% ipython --no-banner

In [1]: import numpy as np

In [2]: import numpy.linalg as la

In [3]: np.set_printoptions(precision=2, suppress=True, linewidth=120)

In [4]: def tidy(a):
   ...:     return np.round(a, 2) + 0
   ...: 

In [5]: J = np.load("test6.npy")

In [6]: J
Out[6]: 
array([[ 1,  0,  0,  0,  0,  0,  0,  0,  0,  0],
       [-3,  1,  0,  0,  0,  0,  0,  0,  0,  0],
       [ 4, -5,  1,  0,  0,  0,  0,  0,  0,  0],
       [-4,  8, -6,  1,  0,  0,  0,  0,  0,  0],
       [ 9, -7,  6, -3,  1,  0,  0,  0,  0,  0],
       [-2,  5, -4, -6, -9,  1,  0,  0,  0,  0],
       [-2, -4,  5, -1, -1, -2,  1,  0,  0,  0],
       [-6,  2,  8,  3, -8,  7, -7,  1,  0,  0],
       [-4, -7, -5,  6, -4,  2,  7,  4,  1,  0],
       [ 8, -8,  8, -4,  4,  8, -2,  5, -8,  1]])

In [7]: rng = np.random.default_rng(15)

In [8]: labels = rng.permutation(10)

In [9]: print(labels)
[5 3 6 0 2 8 7 9 4 1]

In [10]: out = J[labels][:, labels]

In [11]: tidy(la.det(out)), tidy(la.det(J[labels]))
Out[11]: (np.float64(1.0), np.float64(-1.0))

In [12]: print(np.allclose(out, J))
False

In [13]: tidy(np.sort(np.abs(la.eigvals(out))))
Out[13]: array([1., 1., 1., 1., 1., 1., 1., 1., 1., 1.])

In [14]: t3 = np.stack([J, -3 * J, J[::-1]])

In [15]: tidy(la.det(t3))
Out[15]: array([    1., 59049.,    -1.])

In [16]: tidy(la.norm(t3, axis=(1, 2)))
Out[16]: array([ 37.83, 113.49,  37.83])

In [17]: t3.sum(axis=0)
Out[17]: 
array([[  6,  -8,   8,  -4,   4,   8,  -2,   5,  -8,   1],
       [  2,  -9,  -5,   6,  -4,   2,   7,   4,   1,   0],
       [-14,  12,   6,   3,  -8,   7,  -7,   1,   0,   0],
       [  6, -20,  17,  -3,  -1,  -2,   1,   0,   0,   0],
       [-20,  19, -16,   0, -11,   1,   0,   0,   0,   0],
       [ 13, -17,  14,   9,  19,  -2,   0,   0,   0,   0],
       [  0,  16, -16,   3,   2,   4,  -2,   0,   0,   0],
       [ 16,  -9, -15,  -6,  16, -14,  14,  -2,   0,   0],
       [  5,  15,  10, -12,   8,  -4, -14,  -8,  -2,   0],
       [-15,  16, -16,   8,  -8, -16,   4, -10,  16,  -2]])

In [18]: out = J[0, 0] * J[1:] - np.outer(J[1:, 0], J[0])

In [19]: out
Out[19]: 
array([[ 0,  1,  0,  0,  0,  0,  0,  0,  0,  0],
       [ 0, -5,  1,  0,  0,  0,  0,  0,  0,  0],
       [ 0,  8, -6,  1,  0,  0,  0,  0,  0,  0],
       [ 0, -7,  6, -3,  1,  0,  0,  0,  0,  0],
       [ 0,  5, -4, -6, -9,  1,  0,  0,  0,  0],
       [ 0, -4,  5, -1, -1, -2,  1,  0,  0,  0],
       [ 0,  2,  8,  3, -8,  7, -7,  1,  0,  0],
       [ 0, -7, -5,  6, -4,  2,  7,  4,  1,  0],
       [ 0, -8,  8, -4,  4,  8, -2,  5, -8,  1]])

In [20]: np.flatnonzero(~out.round(6).any(axis=1))
Out[20]: array([], dtype=int64)

In [21]: np.prod(np.diag(J)), tidy(la.det(J))
Out[21]: (np.int64(1), np.float64(1.0))

In [22]: M = np.load("x.npy")

In [23]: print(M)
[[ 1 -1  0  0  0  0]
 [-2 -2  0  0  0  0]
 [-2  2  0  0  0  0]
 [ 0  0  1 -1  0  0]
 [ 0  0 -2 -2  0  0]
 [ 0  0 -2  2  0  0]
 [ 0  0  0  0  1 -1]
 [ 0  0  0  0 -2 -2]
 [ 0  0  0  0 -2  2]]

In [24]: Uu, sig, VT = la.svd(J)

In [25]: np.argmax(sig[:-1] / (sig[1:] + 1e-6)) + 1
Out[25]: np.int64(9)

In [26]: out = Uu[:, :9] @ np.diag(sig[:9]) @ VT[:9]

In [27]: tidy(np.abs(J - out).max())
Out[27]: np.float64(0.0)

In [28]: la.matrix_rank(out)
Out[28]: np.int64(9)

In [29]: print(tidy(la.norm(J - out, 2)), tidy(sig[9]))
0.0 0.0

In [30]: x0 = np.array([0, -1, 0, 0, -1, 1])

In [31]: y = M @ x0

In [32]: print(y)
[ 1  2 -2  0  0  0 -2  0  4]

In [33]: print(tidy(la.solve(M.T @ M, M.T @ y)))
[ 0. -1.  0.  0. -1.  1.]

In [34]: y = y + 0.02 * rng.normal(size=9)

In [35]: tidy(y)
Out[35]: array([ 1.01,  2.02, -2.03,  0.02, -0.01,  0.04, -1.99, -0.01,  4.  ])

In [36]: c, *_ = la.lstsq(M, y)

In [37]: tidy(la.norm(y - M @ c))
Out[37]: np.float64(0.04)

In [38]: [round(float(la.norm(la.solve(M.T @ M + lam * np.eye(6), M.T @ y))), 2) for lam in (0, 1, 10, 100)]
Out[38]: [1.74, 1.57, 0.85, 0.15]

In [39]: tidy(c)
Out[39]: array([ 0.  , -1.01,  0.  ,  0.01, -1.  ,  1.  ])

In [40]: out = np.c_[M[:, :5] @ np.array([[-2, 3, 2, -2, 0],
    ...:     [-2, 0, 0, -3, 0],
    ...:     [0, 1, -1, 2, -2],
    ...:     [-1, 1, -2, 3, -2],
    ...:     [2, 0, 0, 3, 1]]), np.array([-2, 2, 0, -1, 2, 0, -1, -3, 0])]

In [41]: out
Out[41]: 
array([[  0,   3,   2,   1,   0,  -2],
       [  8,  -6,  -4,  10,   0,   2],
       [  0,  -6,  -4,  -2,   0,   0],
       [  1,   0,   1,  -1,   0,  -1],
       [  2,  -4,   6, -10,   8,   2],
       [ -2,   0,  -2,   2,   0,   0],
       [  2,   0,   0,   3,   1,  -1],
       [ -4,   0,   0,  -6,  -2,  -3],
       [ -4,   0,   0,  -6,  -2,   0]])

In [42]: tidy(la.norm(la.qr(M)[0].T @ out, axis=0) ** 2 / ((out ** 2).sum(axis=0) + 1e-12))
Out[42]: array([1.  , 1.  , 1.  , 1.  , 1.  , 0.79])

In [43]: tidy(la.norm(out - M @ la.lstsq(M, out)[0], axis=0))
Out[43]: array([0.  , 0.  , 0.  , 0.  , 0.  , 2.19])

In [44]: print(la.matrix_rank(np.c_[M, out]))
7

In [45]: O, R = la.qr(out)

In [46]: tidy(O @ R)
Out[46]: 
array([[  0.,   3.,   2.,   1.,   0.,  -2.],
       [  8.,  -6.,  -4.,  10.,   0.,   2.],
       [  0.,  -6.,  -4.,  -2.,   0.,   0.],
       [  1.,   0.,   1.,  -1.,   0.,  -1.],
       [  2.,  -4.,   6., -10.,   8.,   2.],
       [ -2.,   0.,  -2.,   2.,   0.,   0.],
       [  2.,   0.,   0.,   3.,   1.,  -1.],
       [ -4.,   0.,   0.,  -6.,  -2.,  -3.],
       [ -4.,   0.,   0.,  -6.,  -2.,   0.]])

In [47]: O.shape, R.shape
Out[47]: ((9, 6), (6, 6))

In [48]: tidy(abs(R[0, 0])), tidy(la.norm(out[:, 0]))
Out[48]: (np.float64(10.44), np.float64(10.44))

In [49]: out = M / la.norm(M, axis=1, keepdims=True)

In [50]: G = out @ out.T

In [51]: tidy(G[4])
Out[51]: array([0., 0., 0., 0., 1., 0., 0., 0., 0.])

In [52]: (np.abs(G) > 0.9).astype(int)
Out[52]: 
array([[1, 0, 1, 0, 0, 0, 0, 0, 0],
       [0, 1, 0, 0, 0, 0, 0, 0, 0],
       [1, 0, 1, 0, 0, 0, 0, 0, 0],
       [0, 0, 0, 1, 0, 1, 0, 0, 0],
       [0, 0, 0, 0, 1, 0, 0, 0, 0],
       [0, 0, 0, 1, 0, 1, 0, 0, 0],
       [0, 0, 0, 0, 0, 0, 1, 0, 1],
       [0, 0, 0, 0, 0, 0, 0, 1, 0],
       [0, 0, 0, 0, 0, 0, 1, 0, 1]])
